$ python -q
>>> import numpy as np
>>> import numpy.linalg as la
>>> np.set_printoptions(precision=1, suppress=True, linewidth=200, sign=" ")
>>> out = np.array([[-1]])
>>> W2 = np.array([[0, 1, 1, 2], [0, 1, 2, 2], [-2, -1, 2, -2], [1, 1, 2, 1]])
>>> arr = np.block([[out, np.zeros((1, 4))], [np.zeros((4, 1)), W2]])
>>> print(arr)
[[-1.  0.  0.  0.  0.]
 [ 0.  0.  1.  1.  2.]
 [ 0.  0.  1.  2.  2.]
 [ 0. -2. -1.  2. -2.]
 [ 0.  1.  1.  2.  1.]]
>>> out = la.inv(arr)
>>> print(round(la.det(arr) * la.det(out), 1))
1.0
>>> print(np.round(la.inv(out), 1) + 0)
[[-1.  0.  0.  0.  0.]
 [ 0.  0.  1.  1.  2.]
 [ 0.  0.  1.  2.  2.]
 [ 0. -2. -1.  2. -2.]
 [ 0.  1.  1.  2.  1.]]
>>> print((np.abs(out) > 1e-9).astype(int))
[[ 1  0  0  0  0]
 [ 0  1  1  1  0]
 [ 0  1  1  1  1]
 [ 0  1  1  0  0]
 [ 0  1  1  1  1]]
>>> print(la.det(arr) * out)
[[  2.   0.   0.   0.   0.]
 [  0.   4.  -3.   1.   0.]
 [ -0. -12.  12.  -2.  -4.]
 [ -0.   2.  -2.  -0.  -0.]
 [  0.   4.  -5.   1.   2.]]
>>> print(np.kron(np.eye(2, dtype=int), arr))
[[-1.  0.  0.  0.  0. -0.  0.  0.  0.  0.]
 [ 0.  0.  1.  1.  2.  0.  0.  0.  0.  0.]
 [ 0.  0.  1.  2.  2.  0.  0.  0.  0.  0.]
 [ 0. -2. -1.  2. -2.  0. -0. -0.  0. -0.]
 [ 0.  1.  1.  2.  1.  0.  0.  0.  0.  0.]
 [-0.  0.  0.  0.  0. -1.  0.  0.  0.  0.]
 [ 0.  0.  0.  0.  0.  0.  0.  1.  1.  2.]
 [ 0.  0.  0.  0.  0.  0.  0.  1.  2.  2.]
 [ 0. -0. -0.  0. -0.  0. -2. -1.  2. -2.]
 [ 0.  0.  0.  0.  0.  0.  1.  1.  2.  1.]]
>>> print(round(la.det(2 * arr), 1), round(la.det(arr), 1))
-64.0 -2.0
>>> print(round(float(la.eigvals(arr).sum().real), 1))
3.0
>>> vec = np.array([-2, 0, -2, 1, -2])
>>> target = arr @ vec
>>> b, lr = np.zeros(5), 1 / la.norm(arr, 2) ** 2
>>> for i in range(30):
...     b -= lr * arr.T @ (arr @ b - target)
...     if i % 5 == 0: print(i, round(la.norm(arr @ b - target), 1))
... 
0 3.3
5 1.7
10 1.3
15 1.0
20 0.8
25 0.6
>>> print(b)
[-1.5 -0.4 -0.9  0.8 -2.4]
>>> print(np.round(la.cond(arr), 1))
45.1
>>> proj = np.triu(np.array([[2, 2, -2, -2, 0],
...     [-1, 2, 0, 0, -1],
...     [-2, 0, -2, -1, 2],
...     [0, -2, 2, -2, 1],
...     [-2, -2, -2, 0, -2]]), 1) + np.eye(5)
>>> out = proj @ arr @ la.inv(proj)
>>> print(la.matrix_rank(out))
5
>>> print(np.poly(out))
[ 1. -3.  5. 27. 20.  2.]
>>> K = np.array([[-3.1, 0.3, -1.6, 1.9],
...     [-1.4, -0.9, -0.7, 0.5],
...     [0.6, 0.4, 0.4, -1.2],
...     [0.7, -1.3, 0.3, -0.4],
...     [0.2, 1.2, 0.1, -1.1],
...     [0.4, 1.3, 0.2, -0.1],
...     [-4.3, -1.6, -2.1, 0.9],
...     [1.1, 0.9, 0.6, 0.3],
...     [1.8, 1.7, 0.9, -1.2],
...     [1.0, 0.5, 0.6, 1.6],
...     [-0.4, -1.2, -0.2, -0.7]])
>>> Ac = K - K.mean(axis=0)
>>> Uu, sig, Vh = la.svd(Ac, full_matrices=False)
>>> print(np.round(Ac.mean(axis=0), 1) + 0)
[ 0.  0.  0.  0.]
>>> print(np.round(np.abs(Vh[-1]), 1) + 0)
[ 0.5  0.   0.9  0. ]
>>> print(sig)
[ 7.4  3.2  2.5  0.1]
>>> print(np.searchsorted(np.cumsum(sig ** 2) / (sig ** 2).sum(), 0.9) + 1)
2
>>> print(np.abs(Uu[:, 0]).argmax())
6
>>> print(np.round(sig ** 2 / (sig ** 2).sum(), 1) + 0)
[ 0.8  0.1  0.1  0. ]
>>> print(np.abs(Vh[0]).argmax())
0
